% python3 -q
>>> import numpy as np
>>> np.set_printoptions(precision=2, suppress=True, linewidth=200, floatmode="fixed")
>>> rnd = lambda a: np.round(a, 2) + 0
>>> arr = np.maximum(np.array([[-1, -1],
...     [2, 2],
...     [-3, -3],
...     [0, -3],
...     [-2, 3],
...     [2, -1],
...     [1, -2],
...     [-2, 0],
...     [0, -3],
...     [3, -1],
...     [3, 2],
...     [3, 1],
...     [-3, -3],
...     [3, 3],
...     [3, -3],
...     [3, 1],
...     [1, -3],
...     [-3, 3],
...     [0, 1],
...     [3, -2],
...     [3, 0],
...     [2, -3],
...     [-2, 1],
...     [-3, 3],
...     [3, 0],
...     [3, -2],
...     [2, 3],
...     [-1, 1],
...     [0, -2]]) @ np.array([[-2, 1, -1], [1, 2, 0]]) + np.array([1, 1, 0]), 0)
>>> arr
array([[ 2,  0,  1],
       [ 0,  7,  0],
       [ 4,  0,  3],
       [ 0,  0,  0],
       [ 8,  5,  2],
       [ 0,  1,  0],
       [ 0,  0,  0],
       [ 5,  0,  2],
       [ 0,  0,  0],
       [ 0,  2,  0],
       [ 0,  8,  0],
       [ 0,  6,  0],
       [ 4,  0,  3],
       [ 0, 10,  0],
       [ 0,  0,  0],
       [ 0,  6,  0],
       [ 0,  0,  0],
       [10,  4,  3],
       [ 2,  3,  0],
       [ 0,  0,  0],
       [ 0,  4,  0],
       [ 0,  0,  0],
       [ 6,  1,  2],
       [10,  4,  3],
       [ 0,  4,  0],
       [ 0,  0,  0],
       [ 0,  9,  0],
       [ 4,  2,  1],
       [ 0,  0,  0]])
>>> # row 6 repeats row 3
>>> Xc = (arr - arr.mean(axis=0)) / arr.std(axis=0)
>>> rnd(Xc.std(axis=0))
array([1.00, 1.00, 1.00])
>>> b = np.linalg.lstsq(np.delete(Xc, 2, axis=1), Xc[:, 2])[0]
>>> np.abs(b).argmax()
np.int64(0)
>>> Xc = arr - arr.mean(axis=0)
>>> U, sigma, Vt = np.linalg.svd(Xc, full_matrices=False)
>>> np.linalg.matrix_rank(Xc)
np.int64(3)
>>> np.abs(Vt[0]).argmax()
np.int64(0)
>>> rnd(Xc.mean(axis=0))
array([0.00, 0.00, 0.00])
>>> idx = arr[:, 0] > np.median(arr[:, 0])
>>> f = arr[idx].mean(axis=0) - arr[~idx].mean(axis=0)
>>> rnd((((arr - arr.mean(axis=0)) @ f > 0) == idx).mean())
np.float64(0.97)
>>> proj = arr @ np.linalg.solve(arr.T @ arr, arr.T)
>>> rnd(np.trace(proj))
np.float64(3.0)
>>> sigma = 10 * 0.7 ** np.arange(4)
>>> O, _ = np.linalg.qr(np.array([[0.7, 1.6, -0.4, 0.3],
...     [-0.1, 2.0, 0.9, 0.8],
...     [-0.4, -0.5, 0.5, -1.1],
...     [-1.3, -1.1, 2.1, 0.4]]))
>>> rng = np.random.default_rng(56214)
>>> F = rng.normal(size=(23, 4)) * sigma @ O
>>> rnd(F)
array([[ -6.69,  -4.73,  -4.24,  -0.05],
       [ 12.34,   7.43,  23.89,  10.80],
       [-11.09,   9.16, -20.15,  -1.01],
       [ -0.79,  -4.04,   1.96,   9.11],
       [  3.94,  -5.27,  12.95,   1.37],
       [  5.03,  -4.97,  -1.47,  -1.80],
       [ -8.29,  12.71,  -9.58,   0.34],
       [ -3.20,  -0.76,  -2.51,   1.58],
       [  0.85,   0.42, -13.56,  -0.49],
       [-12.94,  -2.28, -11.27,   5.94],
       [ -2.73,  -8.40,  -3.91,  -1.31],
       [  5.69,  -2.84,  -3.68,   0.17],
       [ -1.17,  -1.73,   2.96,  -4.29],
       [ -5.23,  -3.34,  -3.59,  -1.36],
       [  9.03,  15.61,  13.71,   9.30],
       [ -5.03,   2.02, -16.24,   0.62],
       [ 10.37,   6.67,   9.51,  -3.92],
       [  2.67,   9.25,   6.89,  -3.92],
       [  2.18,  -5.91,  12.45,   6.14],
       [ -9.46,  -2.50,   0.17,   2.58],
       [  6.09,  -6.53,  11.72,  13.26],
       [-13.85, -16.64, -18.08, -11.59],
       [ -0.42,  -1.69,   7.07,   9.74]])
>>> other = F / np.sqrt((F ** 2).mean(axis=1, keepdims=True))
>>> rnd(np.linalg.norm(other, axis=1))
array([2.00, 2.00, 2.00, 2.00, 2.00, 2.00, 2.00, 2.00, 2.00, 2.00, 2.00, 2.00, 2.00, 2.00, 2.00, 2.00, 2.00, 2.00, 2.00, 2.00, 2.00, 2.00, 2.00])
>>> np.linalg.matrix_rank(other) == np.linalg.matrix_rank(F)
np.True_
>>> np.linalg.matrix_rank(F - F.mean(axis=1, keepdims=True))
np.int64(3)
>>> cov = np.cov(F, rowvar=False)
>>> rnd(cov)
array([[ 54.52,  15.95,  67.16,  16.45],
       [ 15.95,  55.85,  15.42,   8.81],
       [ 67.16,  15.42, 131.16,  37.20],
       [ 16.45,   8.81,  37.20,  34.50]])
>>> cov.shape
(4, 4)
>>> np.argsort(-F.std(axis=0).round(6), kind="stable")
array([2, 1, 0, 3])
>>> x = np.array([3, -2, 0, -3])
>>> y = F @ x
>>> b, lr = np.zeros(4), 1 / np.linalg.norm(F, 2) ** 2
>>> for i in range(200):
...     b -= lr * F.T @ (F @ b - y)
...     if i % 50 == 0: print(i, round(np.linalg.norm(F @ b - y), 2))
... 
0 100.2
50 0.69
100 0.02
150 0.0
>>> rnd(np.linalg.cond(F))
np.float64(3.85)
>>> rnd(b)
array([ 3.00, -2.00,  0.00, -3.00])
